% python3 -q
>>> import numpy as np
>>> from numpy import linalg as LA
>>> np.set_printoptions(precision=3, suppress=True, linewidth=160, floatmode="fixed")
>>> rnd = lambda a: np.round(a, 3) + 0
>>> arr = np.load("dump.npy")
>>> rnd(arr)
array([[-0.291,  0.382,  0.014, -0.717, -0.637,  1.983,  1.979, -0.055],
       [-0.192, -0.634,  2.135,  1.122, -1.305,  0.421, -0.112, -0.922],
       [-0.100, -0.730,  2.073,  1.304, -1.081, -0.179, -0.697, -0.880],
       [ 0.169, -0.654,  1.026,  1.193, -0.061, -1.585, -1.842, -0.399],
       [-0.254,  0.496, -0.376, -0.917, -0.394,  1.894,  1.988,  0.114],
       [ 0.339, -0.008, -1.068,  0.048,  1.180, -1.875, -1.608,  0.501],
       [-0.282,  0.416, -0.097, -0.776, -0.570,  1.964,  1.988, -0.007],
       [ 0.045,  0.755, -1.958, -1.355,  0.914,  0.506,  0.995,  0.823],
       [ 0.034, -0.756,  1.706,  1.364, -0.638, -0.941, -1.367, -0.705],
       [ 0.191, -0.622,  0.882,  1.139,  0.046, -1.673, -1.894, -0.336],
       [ 0.167,  0.668, -2.137, -1.186,  1.251, -0.248,  0.286,  0.918],
       [-0.338,  0.066,  0.921, -0.153, -1.116,  1.924,  1.694, -0.440],
       [-0.033,  0.756, -1.707, -1.364,  0.639,  0.939,  1.366,  0.706],
       [ 0.318,  0.280, -1.688, -0.472,  1.391, -1.467, -1.045,  0.756],
       [-0.329, -0.197,  1.527,  0.322, -1.349,  1.613,  1.231, -0.691],
       [-0.339,  0.014,  1.053, -0.058, -1.174,  1.880,  1.617, -0.495],
       [-0.251,  0.505, -0.409, -0.933, -0.373,  1.883,  1.985,  0.129],
       [ 0.250, -0.506,  0.414,  0.936,  0.369, -1.882, -1.985, -0.131],
       [ 0.272,  0.464, -1.984, -0.808,  1.416, -1.032, -0.536,  0.872],
       [-0.192, -0.634,  2.135,  1.123, -1.305,  0.419, -0.114, -0.922],
       [ 0.339, -0.004, -1.077,  0.041,  1.184, -1.871, -1.602,  0.505],
       [ 0.109,  0.724, -2.087, -1.292,  1.106,  0.123,  0.644,  0.888],
       [ 0.232, -0.548,  0.573,  1.010,  0.263, -1.823, -1.966, -0.200],
       [-0.152, -0.685,  2.131,  1.218, -1.218,  0.152, -0.380, -0.913],
       [ 0.330,  0.191, -1.515, -0.311,  1.346, -1.623, -1.244,  0.686]])
>>> Xs = arr - arr.mean(axis=0)
>>> vecs = LA.svd(Xs)[2][:2]
>>> A2 = Xs - Xs @ vecs.T @ vecs
>>> rnd((Xs @ vecs.T).std(axis=0))
array([2.164, 2.078])
>>> rnd(A2.std(axis=0))
array([0.000, 0.000, 0.000, 0.000, 0.000, 0.000, 0.000, 0.000])
>>> rnd(LA.norm(A2) / LA.norm(Xs))
np.float64(0.0)
>>> print(LA.norm(A2, axis=1).round(6).argmax())
0
>>> rnd(np.cov(Xs @ vecs.T, rowvar=False))
array([[4.877, 0.000],
       [0.000, 4.496]])
>>> G = np.cov(arr, rowvar=False)
>>> np.argwhere(np.triu(np.abs(np.corrcoef(arr.T)) > 0.8, 1))
array([[0, 4],
       [0, 5],
       [0, 6],
       [1, 2],
       [1, 3],
       [1, 7],
       [2, 3],
       [2, 4],
       [2, 7],
       [3, 7],
       [4, 7],
       [5, 6]])
>>> G.shape
(8, 8)
>>> print(rnd(np.median(arr, axis=0)))
[ 0.034  0.014  0.014 -0.058 -0.061  0.123 -0.114 -0.055]
>>> rnd(np.corrcoef(arr[:, 0], arr[:, 4])[0, 1])
np.float64(0.846)
>>> print(rnd(np.polyfit(arr[:, 0], arr[:, 4], 1)))
[ 3.462 -0.010]
>>> data = np.loadtxt("mat.csv", delimiter=",")
>>> data
array([[ 8.000,  4.000,  4.000, 14.000,  1.000,  3.000,  4.000,  7.000,  6.000,  0.000,  0.000,  0.000],
       [ 0.000,  8.000,  2.000, 12.000,  2.000,  9.000,  6.000,  6.000,  5.000,  7.000,  8.000,  9.000],
       [ 3.000,  1.000,  0.000,  4.000,  6.000,  9.000,  4.000,  2.000,  6.000,  3.000,  4.000,  1.000],
       [ 5.000,  1.000,  9.000, 18.000,  8.000,  0.000,  2.000,  9.000,  1.000,  5.000,  2.000,  7.000],
       [ 5.000,  9.000,  9.000,  6.000,  8.000,  3.000,  1.000,  3.000,  3.000,  3.000,  3.000,  9.000],
       [ 4.000,  5.000,  6.000,  6.000,  8.000,  0.000,  3.000,  3.000,  8.000,  8.000,  7.000,  9.000],
       [ 6.000,  2.000,  6.000,  2.000,  2.000,  4.000,  2.000,  1.000,  4.000,  2.000,  7.000,  8.000],
       [ 6.000,  1.000,  2.000,  2.000,  0.000,  5.000,  8.000,  1.000,  0.000,  0.000,  6.000,  8.000],
       [ 9.000,  8.000,  9.000, 14.000,  8.000,  4.000,  2.000,  7.000,  4.000,  0.000,  3.000,  0.000],
       [ 7.000,  8.000,  9.000,  2.000,  9.000,  7.000,  3.000,  1.000,  7.000,  5.000,  4.000,  1.000],
       [ 4.000,  0.000,  1.000,  0.000,  7.000,  0.000,  6.000,  0.000,  2.000,  4.000,  2.000,  3.000],
       [ 9.000,  8.000,  3.000, 10.000,  7.000,  9.000,  3.000,  5.000,  6.000,  6.000,  3.000,  2.000]])
>>> G = data.T @ data
>>> G
array([[ 438.000,  323.000,  369.000,  522.000,  376.000,  286.000,  221.000,  261.000,  289.000,  198.000,  233.000,  252.000],
       [ 323.000,  385.000,  334.000,  472.000,  342.000,  293.000,  170.000,  236.000,  282.000,  223.000,  232.000,  254.000],
       [ 369.000,  334.000,  430.000,  522.000,  393.000,  217.000,  161.000,  261.000,  261.000,  213.000,  231.000,  298.000],
       [ 522.000,  472.000,  522.000, 1060.000,  506.000,  382.000,  288.000,  530.000,  390.000,  326.000,  314.000,  400.000],
       [ 376.000,  342.000,  393.000,  506.000,  480.000,  265.000,  198.000,  253.000,  307.000,  279.000,  245.000,  284.000],
       [ 286.000,  293.000,  217.000,  382.000,  265.000,  367.000,  209.000,  191.000,  261.000,  196.000,  242.000,  214.000],
       [ 221.000,  170.000,  161.000,  288.000,  198.000,  209.000,  208.000,  144.000,  174.000,  152.000,  193.000,  215.000],
       [ 261.000,  236.000,  261.000,  530.000,  253.000,  191.000,  144.000,  265.000,  195.000,  163.000,  157.000,  200.000],
       [ 289.000,  282.000,  261.000,  390.000,  307.000,  261.000,  174.000,  195.000,  292.000,  218.000,  221.000,  214.000],
       [ 198.000,  223.000,  213.000,  326.000,  279.000,  196.000,  152.000,  163.000,  218.000,  237.000,  203.000,  245.000],
       [ 233.000,  232.000,  231.000,  314.000,  245.000,  242.000,  193.000,  157.000,  221.000,  203.000,  265.000,  300.000],
       [ 252.000,  254.000,  298.000,  400.000,  284.000,  214.000,  215.000,  200.000,  214.000,  245.000,  300.000,  435.000]])
>>> np.trace(G), (data ** 2).sum()
(np.float64(4862.0), np.float64(4862.0))
>>> print(np.diag(G))
[ 438.000  385.000  430.000 1060.000  480.000  367.000  208.000  265.000  292.000  237.000  265.000  435.000]
>>> rnd(LA.eigvalsh(G)[::-1])
array([3625.320,  417.546,  251.074,  227.908,  125.857,  101.808,   44.228,   32.048,   18.027,    9.820,    8.366,    0.000])
>>> np.allclose(G, G.T)
True
>>> rnd(LA.svd(data, compute_uv=False) ** 2)
array([3625.320,  417.546,  251.074,  227.908,  125.857,  101.808,   44.228,   32.048,   18.027,    9.820,    8.366,    0.000])
>>> E = np.load("data.npy")
>>> E
array([[ 0,  0,  0,  0,  0,  0,  0],
       [ 1,  3,  2,  1,  2,  3,  3],
       [ 2,  6,  4,  2,  4,  6,  6],
       [ 3,  9,  6,  3,  6,  9,  9],
       [ 0,  0,  0,  0,  0,  0,  0],
       [-1, -3, -2, -1, -2, -3, -3]])
>>> np.unique(E.round(6), axis=0).shape
(5, 7)
>>> LA.lstsq(E[:-1].T, E[-1])[2]
np.int32(1)
>>> left, sig, Vt = LA.svd(E)
>>> np.argmax(sig[:-1] / (sig[1:] + 1e-6)) + 1
np.int64(1)
>>> rnd(sig)
array([23.558,  0.000,  0.000,  0.000,  0.000,  0.000])
>>> A2 = left[:, :1] @ np.diag(sig[:1]) @ Vt[:1]
>>> rnd(np.abs(E - A2).max())
np.float64(0.0)
>>> rnd(LA.norm(E - A2) / LA.norm(E))
np.float64(0.0)
>>> LA.matrix_rank(E, rtol=0.05)
np.int64(1)
>>> print(rnd(A2))
[[ 0.000  0.000  0.000  0.000  0.000  0.000  0.000]
 [ 1.000  3.000  2.000  1.000  2.000  3.000  3.000]
 [ 2.000  6.000  4.000  2.000  4.000  6.000  6.000]
 [ 3.000  9.000  6.000  3.000  6.000  9.000  9.000]
 [ 0.000  0.000  0.000  0.000  0.000  0.000  0.000]
 [-1.000 -3.000 -2.000 -1.000 -2.000 -3.000 -3.000]]
>>> feats = np.load("layer10.npy")
>>> feats
array([[-0.670,  0.848, -0.749,  0.955],
       [-0.611,  0.129, -0.371,  0.592],
       [ 0.797, -0.585,  0.907, -0.925],
       [-0.837,  0.264, -0.939,  0.876],
       [ 0.217,  0.430, -0.149,  0.291],
       [-0.544,  0.454, -0.380,  0.740],
       [-0.030, -0.623,  0.611, -0.647],
       [-0.898, -0.159, -0.864,  0.789],
       [-0.856,  0.508, -0.952,  0.935],
       [ 0.967, -0.686,  0.998, -0.991],
       [-0.898, -0.851, -0.735, -0.020],
       [-0.336, -0.585, -0.414, -0.310],
       [-0.478,  0.551, -0.264,  0.757],
       [-0.336, -0.611, -0.149, -0.380],
       [-0.197, -0.940, -0.188, -0.900],
       [-0.686, -0.664, -0.680, -0.040],
       [-0.975, -0.740, -0.551,  0.629],
       [-0.997,  0.976, -1.000,  1.000],
       [-0.414, -0.040, -0.766,  0.397],
       [ 0.972,  0.197,  0.995, -0.940],
       [ 0.867, -0.310,  0.818, -0.885],
       [-0.824, -0.962,  0.327, -0.793],
       [-0.414,  0.876, -0.770,  0.940],
       [-0.922,  0.956, -0.973,  0.997],
       [ 0.927, -0.254,  0.892, -0.923],
       [ 0.641, -0.604,  0.965, -0.903],
       [ 1.000, -0.430,  1.000, -1.000],
       [ 0.430,  0.578, -0.405,  0.345],
       [-0.903, -0.585,  0.327,  0.354],
       [-0.207, -0.946,  0.827, -0.937],
       [-0.159, -0.997,  0.965, -0.997],
       [-0.551, -0.686,  0.110, -0.354],
       [-0.565, -0.933,  0.544, -0.840],
       [ 0.907,  0.883,  0.030,  0.235],
       [-0.020, -0.827,  0.405, -0.821],
       [ 0.837,  0.824,  0.892,  0.040],
       [-0.989,  0.592, -0.969,  0.992],
       [-0.941,  0.129, -0.969,  0.930],
       [-0.060,  0.945, -0.946,  0.963],
       [ 0.664, -0.851,  0.967, -0.967],
       [ 0.909,  0.845,  0.110,  0.080],
       [-0.907, -0.910, -0.914, -0.149],
       [-0.876,  0.159, -0.774,  0.851],
       [ 0.991,  0.226,  1.000, -0.980],
       [ 0.981, -0.470,  0.974, -0.985],
       [-0.635, -0.070,  0.020,  0.430],
       [-0.405,  0.907, -0.523,  0.948]])
>>> z = feats[:, 2] > np.median(feats[:, 2])
>>> f = feats[z].mean(axis=0) - feats[~z].mean(axis=0)
>>> rnd(f)
array([ 0.928, -0.509,  1.323, -1.150])
>>> z.astype(int)
array([0, 0, 1, 0, 0, 0, 1, 0, 0, 1, 0, 0, 0, 0, 0, 0, 0, 0, 0, 1, 1, 1, 0, 0, 1, 1, 1, 0, 1, 1, 1, 1, 1, 1, 1, 1, 0, 0, 0, 1, 1, 0, 0, 1, 1, 1, 0])
>>> ((feats - feats.mean(axis=0)) @ f > 0).astype(int)
array([0, 0, 1, 0, 0, 0, 1, 0, 0, 1, 0, 0, 0, 1, 1, 0, 0, 0, 0, 1, 1, 1, 0, 0, 1, 1, 1, 0, 0, 1, 1, 1, 1, 1, 1, 1, 0, 0, 0, 1, 1, 0, 0, 1, 1, 0, 0])
